$ ipython --no-banner

In [1]: import numpy as np

In [2]: from numpy import linalg as LA

In [3]: np.set_printoptions(precision=1, suppress=True, linewidth=100, legacy="1.25")

In [4]: tidy = lambda a: np.round(a, 1) + 0

In [5]: A = np.load("block0.npy")

In [6]: A
Out[6]: 
array([[-4, -3, -5, -3],
       [-4, -4,  0,  0],
       [-3, -2, -4,  2],
       [ 1,  0,  0, -1]])

In [7]: left, s, Vt = LA.svd(A, full_matrices=False)

In [8]: tidy(left.T @ left)
Out[8]: 
array([[1., 0., 0., 0.],
       [0., 1., 0., 0.],
       [0., 0., 1., 0.],
       [0., 0., 0., 1.]])

In [9]: np.allclose(left * s @ Vt, A)
Out[9]: True

In [10]: left.shape, s.shape, Vt.shape
Out[10]: ((4, 4), (4,), (4, 4))

In [11]: tidy(np.abs(Vt[0]))
Out[11]: array([0.6, 0.5, 0.6, 0.1])

In [12]: tidy(np.sqrt((s ** 2).sum())), tidy(LA.norm(A))
Out[12]: (11.2, 11.2)

In [13]: tidy(np.poly(A))
Out[13]: array([ 1., 13., 36., 51., 84.])

In [14]: tidy(LA.det(A.T))
Out[14]: 84.0

In [15]: gram = A.T @ A

In [16]: LA.matrix_rank(gram)
Out[16]: 4

In [17]: np.allclose(gram, gram.T)
Out[17]: True

In [18]: gram
Out[18]: 
array([[42, 34, 32,  5],
       [34, 29, 23,  5],
       [32, 23, 41,  7],
       [ 5,  5,  7, 14]])

In [19]: np.trace(gram), (A ** 2).sum()
Out[19]: (126, 126)

In [20]: tidy(LA.svd(A, compute_uv=False) ** 2)
Out[20]: array([98.6, 15.1, 11.9,  0.4])

In [21]: tidy(LA.eigvalsh(gram)[::-1])
Out[21]: array([98.6, 15.1, 11.9,  0.4])

In [22]: rng = np.random.default_rng(152)

In [23]: labels = rng.permutation(4)

In [24]: labels
Out[24]: array([1, 3, 2, 0])

In [25]: A2 = A[labels][:, labels]

In [26]: np.trace(A2)
Out[26]: -13

In [27]: np.diag(A2)
Out[27]: array([-4, -1, -4, -4])

In [28]: np.allclose(A2, A)
Out[28]: False

In [29]: tidy(np.sort(np.abs(LA.eigvals(A2))))
Out[29]: array([1.8, 1.8, 2.8, 9.8])

In [30]: m1 = np.load("mat.npy")

In [31]: tidy(m1)
Out[31]: 
array([[ 1. ,  0. , -0.1,  0.5],
       [ 0. ,  1. ,  0.6, -0.7],
       [-0.1,  0.6,  1.8,  0.9],
       [ 0.5, -0.7,  0.9,  2.1]])

In [32]: f, g = m1[0], m1[3]

In [33]: tidy(f @ g)
Out[33]: 1.5

In [34]: pr = (f @ g) / (f @ f) * f

In [35]: LA.matrix_rank(np.outer(f, g))
Out[35]: 1

In [36]: tidy((g - pr) @ f)
Out[36]: 0.0
